$ python3 -q
>>> import numpy as np
>>> np.set_printoptions(precision=2, suppress=True, linewidth=140, legacy="1.25")
>>> rng = np.random.default_rng(510512)
>>> m1 = np.eye(5, dtype=int)[rng.permutation(5)] * np.array([3, 1, 2, -2, 3])
>>> m1
array([[ 0,  1,  0,  0,  0],
       [ 0,  0,  0, -2,  0],
       [ 3,  0,  0,  0,  0],
       [ 0,  0,  0,  0,  3],
       [ 0,  0,  2,  0,  0]])
>>> m1.T @ m1
array([[9, 0, 0, 0, 0],
       [0, 1, 0, 0, 0],
       [0, 0, 4, 0, 0],
       [0, 0, 0, 4, 0],
       [0, 0, 0, 0, 9]])
>>> m1[:, 2] @ m1[:, 1]
0
>>> m1 @ m1.T
array([[1, 0, 0, 0, 0],
       [0, 4, 0, 0, 0],
       [0, 0, 9, 0, 0],
       [0, 0, 0, 9, 0],
       [0, 0, 0, 0, 4]])
>>> np.linalg.norm(m1, axis=0)
array([3., 1., 2., 2., 3.])
>>> vec = np.array([-1, -5, -8, -1, -3])
>>> rhs = m1 @ vec
>>> rhs
array([ -5,   2,  -3,  -9, -16])
>>> np.linalg.solve(m1, m1[:, 2])
array([ 0.,  0.,  1., -0.,  0.])
>>> np.linalg.solve(m1.T, m1[2])
array([ 0., -0.,  1.,  0.,  0.])
>>> E = np.load("run7.npy")
>>> E
array([[ 1.  ,  0.  ,  0.  ,  0.  ,  0.  ],
       [ 0.  ,  0.81,  0.  ,  0.  , -0.59],
       [ 0.  ,  0.  ,  1.  ,  0.  ,  0.  ],
       [ 0.  ,  0.  ,  0.  ,  1.  ,  0.  ],
       [ 0.  ,  0.59,  0.  ,  0.  ,  0.81]])
>>> proj = np.triu(np.array([[-7, -6, 0, -2, 5],
...     [8, -8, 6, -7, 1],
...     [5, -5, 5, 6, -3],
...     [6, -9, 4, 8, 3],
...     [-5, 0, 6, 0, -8]]), 1) + np.eye(5)
>>> out = proj @ E @ np.linalg.inv(proj)
>>> round(float(np.linalg.det(out)), 2)
1.0
>>> round(np.trace(out), 2), round(np.trace(E), 2)
(4.62, 4.62)
>>> np.poly(out)
array([ 1.  , -4.62,  8.85, -8.85,  4.62, -1.  ])
>>> Q, vecs = np.linalg.qr(E[:, :2])[0], np.linalg.qr(E[:, 2:])[0]
>>> sigma = np.linalg.svd(Q.T @ vecs, compute_uv=False)
>>> sigma.round(2) + 0
array([0., 0.])
>>> (sigma > 0.9).sum()
0
>>> data = np.load("sample1.npy")
>>> data
array([[ 1,  1, -1, -1, -1, -1,  1,  1],
       [ 1,  1,  1,  1, -1, -1, -1, -1],
       [ 1, -1,  1, -1,  1, -1,  1, -1]])
>>> data.ravel(order="F")
array([ 1,  1,  1,  1,  1, -1, -1,  1,  1, -1,  1, -1, -1, -1,  1, -1, -1, -1,  1, -1,  1,  1, -1, -1])
>>> data.reshape(2, -1)
array([[ 1,  1, -1, -1, -1, -1,  1,  1,  1,  1,  1,  1],
       [-1, -1, -1, -1,  1, -1,  1, -1,  1, -1,  1, -1]])
>>> blk = data.reshape(3, 2, -1)
>>> np.swapaxes(blk, 1, 2)[2]
array([[ 1,  1],
       [-1, -1],
       [ 1,  1],
       [-1, -1]])
>>> blk.transpose(1, 0, 2)
array([[[ 1,  1, -1, -1],
        [ 1,  1,  1,  1],
        [ 1, -1,  1, -1]],

       [[-1, -1,  1,  1],
        [-1, -1, -1, -1],
        [ 1, -1,  1, -1]]])
>>> blk.shape
(3, 2, 4)
>>> np.einsum("ihd,ihd->ih", blk, blk)
array([[4, 4],
       [4, 4],
       [4, 4]])
>>> blk[:, 0]
array([[ 1,  1, -1, -1],
       [ 1,  1,  1,  1],
       [ 1, -1,  1, -1]])
>>> J = np.vander(np.arange(3) - 2, 3, increasing=True)
>>> J
array([[ 1, -2,  4],
       [ 1, -1,  1],
       [ 1,  0,  0]])
>>> vec = np.array([-1, 5, 7])
>>> a = np.maximum(J @ vec, 0)
>>> np.maximum(J @ (3 * vec), 0)
array([51,  3,  0])
>>> J * (a > 1e-9)[:, None]
array([[ 1, -2,  4],
       [ 1, -1,  1],
       [ 0,  0,  0]])
>>> J.T @ a
array([ 18, -35,  69])
>>> np.flatnonzero(a > 1e-9)
array([0, 1])
>>> f = np.array([-1, 2, -2])
>>> out = J + np.outer(f, np.eye(3)[2])
>>> out
array([[ 1., -2.,  3.],
       [ 1., -1.,  3.],
       [ 1.,  0., -2.]])
>>> vals, vecs = np.linalg.eig(J)
>>> np.round(J @ vecs[:, 0] - vals[0] * vecs[:, 0], 2) + 0
array([0., 0., 0.])
>>> np.sort(np.linalg.eigvals(J @ J))
array([1., 1., 4.])
>>> np.sort(np.linalg.eigvals(np.linalg.inv(J)))
array([-1. -0.j, -1. +0.j,  0.5+0.j])
>>> arr = np.array([[3, 2, 2, -1, 3], [-3, -3, 1, -3, 0], [-1, -2, 2, 1, 2]])
>>> arr[-1] = arr[0] + -2 * arr[1]
>>> arr
array([[ 3,  2,  2, -1,  3],
       [-3, -3,  1, -3,  0],
       [ 9,  8,  0,  5,  3]])
>>> # looks like rank 2
>>> G = arr.T @ arr
>>> G
array([[99, 87,  3, 51, 36],
       [87, 77,  1, 47, 30],
       [ 3,  1,  5, -5,  6],
       [51, 47, -5, 35, 12],
       [36, 30,  6, 12, 18]])
>>> np.linalg.matrix_rank(G)
2
>>> np.diag(G)
array([99, 77,  5, 35, 18])
>>> np.round(np.linalg.svd(arr, compute_uv=False) ** 2, 2) + 0
array([215.76,  18.24,   0.  ])
>>> np.trace(G), (arr ** 2).sum()
(234, 234)
>>> np.abs(G).max()
99
>>> np.round(np.linalg.svd(G, compute_uv=False), 2) + 0
array([215.76,  18.24,   0.  ,   0.  ,   0.  ])
>>> np.round(np.linalg.norm(G), 2)
216.53
>>> G.shape
(5, 5)
>>> G.sum(axis=1)
array([276, 242,  10, 140, 102])
>>> np.argsort(-np.linalg.norm(arr, axis=0).round(6), kind="stable")[:3]
array([0, 1, 3])
>>> [round(float(x), 2) for x in np.linalg.svd(arr, compute_uv=False)[:3]]
[14.69, 4.27, 0.0]
>>> np.linalg.matrix_rank(arr, rtol=0.1)
2
>>> round(float(np.linalg.norm(arr, 2) / np.linalg.norm(arr)), 2)
0.96
>>> np.linalg.cond(arr) > 100
True
>>> np.allclose(arr[:-1].T @ np.linalg.lstsq(arr[:-1].T, arr[-1])[0], arr[-1])
True
>>> round(np.trace(np.linalg.pinv(arr) @ arr), 2)
2.0
>>> np.unique(arr.round(6), axis=0).shape
(3, 5)
>>> np.abs(np.diag(np.linalg.qr(arr)[1])) > 1e-9
array([ True,  True, False])
>>> np.linalg.lstsq(arr[:-1].T, arr[-1])[2]
2
>>> np.round(arr @ np.linalg.pinv(arr) @ arr, 2) + 0
array([[ 3.,  2.,  2., -1.,  3.],
       [-3., -3.,  1., -3.,  0.],
       [ 9.,  8.,  0.,  5.,  3.]])
